$ python3 -q
>>> import numpy as np
>>> np.set_printoptions(precision=4, suppress=True, linewidth=120)
>>> rnd = lambda a: np.round(a, 4) + 0
>>> X = np.load("arr.npy")
>>> X
array([[ 2, -4,  0],
       [-3, -9, -5],
       [11,  5,  9],
       [-1, -7, -3],
       [ 3, -3,  1]])
>>> np.abs(np.diag(np.linalg.qr(X)[1])) > 1e-9
array([ True,  True, False])
>>> rnd(np.trace(np.linalg.pinv(X) @ X))
np.float64(2.0)
>>> rnd(X @ np.linalg.pinv(X) @ X)
array([[ 2., -4.,  0.],
       [-3., -9., -5.],
       [11.,  5.,  9.],
       [-1., -7., -3.],
       [ 3., -3.,  1.]])
>>> [round(float(x), 4) for x in np.linalg.svd(X, compute_uv=False)[:3]]
[18.6295, 9.6406, 0.0]
>>> np.linalg.matrix_rank(X, rtol=0.1)
np.int64(2)
>>> np.argsort(-np.linalg.norm(X, axis=0).round(6), kind="stable")[:3]
array([1, 0, 2])
>>> np.linalg.cond(X) > 100
np.True_
>>> rk = np.linalg.matrix_rank(X)
>>> rk
np.int64(2)
>>> null = np.linalg.svd(X)[2][rk:].T
>>> np.allclose(X @ null, 0)
True
>>> np.linalg.matrix_rank(X.T @ X), np.linalg.matrix_rank(X @ X.T)
(np.int64(2), np.int64(2))
>>> [int(np.linalg.matrix_rank(X[:, :j + 1])) for j in range(3)]
[1, 2, 2]
>>> rnd(null[:, 0] / null[np.abs(null[:, 0]).round(6).argmax(), 0])
array([-0.6667, -0.3333,  1.    ])
>>> rnd(null @ null.T)
array([[ 0.2857,  0.1429, -0.4286],
       [ 0.1429,  0.0714, -0.2143],
       [-0.4286, -0.2143,  0.6429]])
>>> U, sigma, VT = np.linalg.svd(X)
>>> rnd(sigma)
array([18.6295,  9.6406,  0.    ])
>>> Y = U[:, :2] @ np.diag(sigma[:2]) @ VT[:2]
>>> rnd(np.abs(X - Y).max())
np.float64(0.0)
>>> m1 = np.array([[1.3, 0.3, 0.1, 0.0, -0.3],
...     [-0.5, 0.0, 0.2, 0.8, 0.7],
...     [-0.4, -0.6, -1.5, 0.6, 0.7],
...     [0.5, 0.2, 1.0, -0.8, -0.4]])
>>> m1
array([[ 1.3,  0.3,  0.1,  0. , -0.3],
       [-0.5,  0. ,  0.2,  0.8,  0.7],
       [-0.4, -0.6, -1.5,  0.6,  0.7],
       [ 0.5,  0.2,  1. , -0.8, -0.4]])
>>> Y = np.array([[0, 1], [7, 4]])
>>> basis = np.kron(Y, m1)
>>> basis.shape
(8, 10)
>>> rnd(np.linalg.norm(basis, 2)), rnd(np.linalg.norm(Y, 2) * np.linalg.norm(m1, 2))
(np.float64(20.5336), np.float64(20.5336))
>>> Y = np.array([[9, -8], [-4, -5], [7, 2], [6, -2], [2, 0]])
>>> rnd(np.einsum("ij,ij->i", m1, m1))
array([1.88, 1.42, 3.62, 2.09])
>>> np.linalg.matrix_rank(m1 @ Y)
np.int64(2)
>>> np.linalg.matrix_rank(np.vstack([m1, Y.T]))
np.int64(5)
>>> mat = np.array([[2, 1, 0, 1], [1, 2, 0, 1], [0, 0, 1, 2], [5, 7, 0, 4]])
>>> # row 3 dominates
>>> u = np.array([4, 4, 2])
>>> np.correlate(mat[2], mat[0], "full")
array([0, 0, 1, 2, 1, 4, 4])
>>> np.convolve(mat[2], u)
array([ 0,  0,  4, 12, 10,  4])
>>> rk = np.linalg.matrix_rank(mat)
>>> rk
np.int64(3)
>>> null = np.linalg.svd(mat)[2][rk:].T
>>> [int(np.linalg.matrix_rank(np.delete(mat, i, axis=0))) for i in range(4)]
[3, 3, 2, 3]
>>> np.allclose(mat @ null, 0)
True
>>> rnd(null @ null.T)
array([[ 0.0213,  0.0213,  0.1277, -0.0638],
       [ 0.0213,  0.0213,  0.1277, -0.0638],
       [ 0.1277,  0.1277,  0.766 , -0.383 ],
       [-0.0638, -0.0638, -0.383 ,  0.1915]])
>>> rnd(mat @ null)
array([[0.],
       [0.],
       [0.],
       [0.]])
>>> [int(np.linalg.matrix_rank(mat[:i])) for i in range(1, len(mat) + 1)]
[1, 2, 3, 3]
>>> data, _ = np.linalg.qr(np.array([[-1.1, 0.7, 0.4, 0.7],
...     [-1.3, 0.1, -2.6, 0.6],
...     [-1.0, -0.2, -0.5, -0.9],
...     [0.5, -1.1, -1.9, -0.2]]))
>>> rnd(data)
array([[-0.54  ,  0.3146, -0.1557,  0.765 ],
       [-0.6381, -0.2488,  0.6989, -0.2059],
       [-0.4909, -0.4277, -0.6922, -0.3115],
       [ 0.2454, -0.8101,  0.0903,  0.5247]])
>>> # columns are unit length and at right angles
>>> rng = np.random.default_rng(7894)
>>> lab = rng.permutation(4)
>>> lab
array([0, 1, 2, 3])
>>> Y = mat[lab][:, lab]
>>> np.diag(Y)
array([2, 2, 1, 4])
>>> np.trace(Y)
np.int64(9)
>>> rnd(data @ data.T)
array([[1., 0., 0., 0.],
       [0., 1., 0., 0.],
       [0., 0., 1., 0.],
       [0., 0., 0., 1.]])
>>> rnd(data[:, 1] @ data[:, 0])
np.float64(0.0)
>>> rnd(np.linalg.norm(data, axis=0))
array([1., 1., 1., 1.])
>>> rnd(np.linalg.svd(data, compute_uv=False))
array([1., 1., 1., 1.])
>>> rnd(data.T @ data)
array([[1., 0., 0., 0.],
       [0., 1., 0., 0.],
       [0., 0., 1., 0.],
       [0., 0., 0., 1.]])
>>> rnd(data[2] @ data[1])
np.float64(0.0)
>>> rnd(np.linalg.norm(data, axis=0))
array([1., 1., 1., 1.])
>>> rnd(np.linalg.norm(data[2], 1)), rnd(np.linalg.norm(data[2], np.inf))
(np.float64(1.9222), np.float64(0.6922))
>>> Y = np.array([[0], [2], [3], [3]])
>>> basis = np.array([[-1, 2, -2, 2]])
>>> K = Y @ basis
>>> K
array([[ 0,  0,  0,  0],
       [-2,  4, -4,  4],
       [-3,  6, -6,  6],
       [-3,  6, -6,  6]])
>>> lab = rng.permutation(4)
>>> lab
array([0, 2, 3, 1])
>>> Y = K[lab][:, lab]
>>> np.diag(Y)
array([ 0, -6,  6,  4])
>>> np.allclose(Y, K)
False
>>> np.trace(Y)
np.int64(4)
>>> rnd(np.sort(np.abs(np.linalg.eigvals(Y))))
array([0., 0., 0., 4.])
>>> U, sigma, VT = np.linalg.svd(K)
>>> np.argmax(sigma[:-1] / (sigma[1:] + 1e-6)) + 1
np.int64(1)
>>> Y = U[:, :1] @ np.diag(sigma[:1]) @ VT[:1]
>>> rnd(np.abs(K - Y).max())
np.float64(0.0)
>>> rnd(Y)
array([[ 0.,  0.,  0.,  0.],
       [-2.,  4., -4.,  4.],
       [-3.,  6., -6.,  6.],
       [-3.,  6., -6.,  6.]])
>>> np.linalg.matrix_rank(Y)
np.int64(1)
>>> rnd(np.linalg.norm(K - Y, 2)), rnd(sigma[1])
(np.float64(0.0), np.float64(0.0))
>>> th = np.radians(36)
>>> Rm = np.eye(4)
>>> Rm[1, 1] = Rm[0, 0] = np.cos(th)
>>> Rm[1, 0], Rm[0, 1] = -np.sin(th), np.sin(th)
>>> rnd(Rm)
array([[ 0.809 ,  0.5878,  0.    ,  0.    ],
       [-0.5878,  0.809 ,  0.    ,  0.    ],
       [ 0.    ,  0.    ,  1.    ,  0.    ],
       [ 0.    ,  0.    ,  0.    ,  1.    ]])
>>> Y = K @ Rm.T
>>> np.allclose(K @ K.T, Y @ Y.T)
True
>>> np.allclose(np.linalg.norm(K, axis=1), np.linalg.norm(Y, axis=1))
True
>>> rnd(np.linalg.det(Rm)), rnd(np.trace(Rm))
(np.float64(1.0), np.float64(3.618))
>>> rnd(np.linalg.svd(K, compute_uv=False)), rnd(np.linalg.svd(Y, compute_uv=False))
(array([16.9115,  0.    ,  0.    ,  0.    ]), array([16.9115,  0.    ,  0.    ,  0.    ]))
